In [1]: import numpy as np

In [2]: np.set_printoptions(suppress=True, linewidth=140)

In [3]: rd = lambda a: np.round(a, 2) + 0

In [4]: E = np.loadtxt("run14.csv", delimiter=",")

In [5]: E
Out[5]: 
array([[-3.,  1.,  0.],
       [-1., -1.,  0.],
       [ 0.,  0.,  0.]])

In [6]: out = E[0, 0] * E[1:] - np.outer(E[1:, 0], E[0])

In [7]: out
Out[7]: 
array([[ 0.,  4.,  0.],
       [ 0., -0., -0.]])

In [8]: np.linalg.matrix_rank(out), np.linalg.matrix_rank(E)
Out[8]: (np.int64(1), np.int64(2))

In [9]: rd(E[:, 0] / E[0, 0])
Out[9]: array([1.  , 0.33, 0.  ])

In [10]: r = np.linalg.matrix_rank(E)

In [11]: r
Out[11]: np.int64(2)

In [12]: ns = np.linalg.svd(E)[2][r:].T

In [13]: np.linalg.matrix_rank(E.T @ E), np.linalg.matrix_rank(E @ E.T)
Out[13]: (np.int64(2), np.int64(2))

In [14]: ns[:, 0] / ns[np.abs(ns[:, 0]).round(6).argmax(), 0]
Out[14]: array([0., 0., 1.])

In [15]: ns.shape
Out[15]: (3, 1)

In [16]: E @ ns
Out[16]: 
array([[0.],
       [0.],
       [0.]])

In [17]: x0 = np.array([2, 3, 5])

In [18]: h1 = np.maximum(E @ x0, 0)

In [19]: np.maximum(E @ (3 * x0), 0)
Out[19]: array([0., 0., 0.])

In [20]: np.maximum(E @ x0, 0) - np.maximum(-E @ x0, 0)
Out[20]: array([-3., -5.,  0.])

In [21]: cov = E.T @ E

In [22]: np.trace(cov), (E ** 2).sum()
Out[22]: (np.float64(12.0), np.float64(12.0))

In [23]: np.diag(cov)
Out[23]: array([10.,  2.,  0.])

In [24]: cov
Out[24]: 
array([[10., -2.,  0.],
       [-2.,  2.,  0.],
       [ 0.,  0.,  0.]])

In [25]: rd(np.linalg.svd(E, compute_uv=False) ** 2)
Out[25]: array([10.47,  1.53,  0.  ])

In [26]: np.allclose(cov, cov.T)
Out[26]: True

In [27]: Uu, sig, Vt = np.linalg.svd(cov)

In [28]: np.argmax(sig[:-1] / (sig[1:] + 1e-6)) + 1
Out[28]: np.int64(2)

In [29]: rd(sig)
Out[29]: array([10.47,  1.53,  0.  ])

In [30]: out = Uu[:, :2] @ np.diag(sig[:2]) @ Vt[:2]

In [31]: rd(np.linalg.norm(cov - out) / np.linalg.norm(cov))
Out[31]: np.float64(0.0)

In [32]: np.linalg.matrix_rank(out)
Out[32]: np.int64(2)

In [33]: rd(np.linalg.norm(cov - out, 2)), sig[2]
Out[33]: (np.float64(0.0), np.float64(0.0))

In [34]: np.linalg.matrix_rank(cov, rtol=0.05)
Out[34]: np.int64(2)
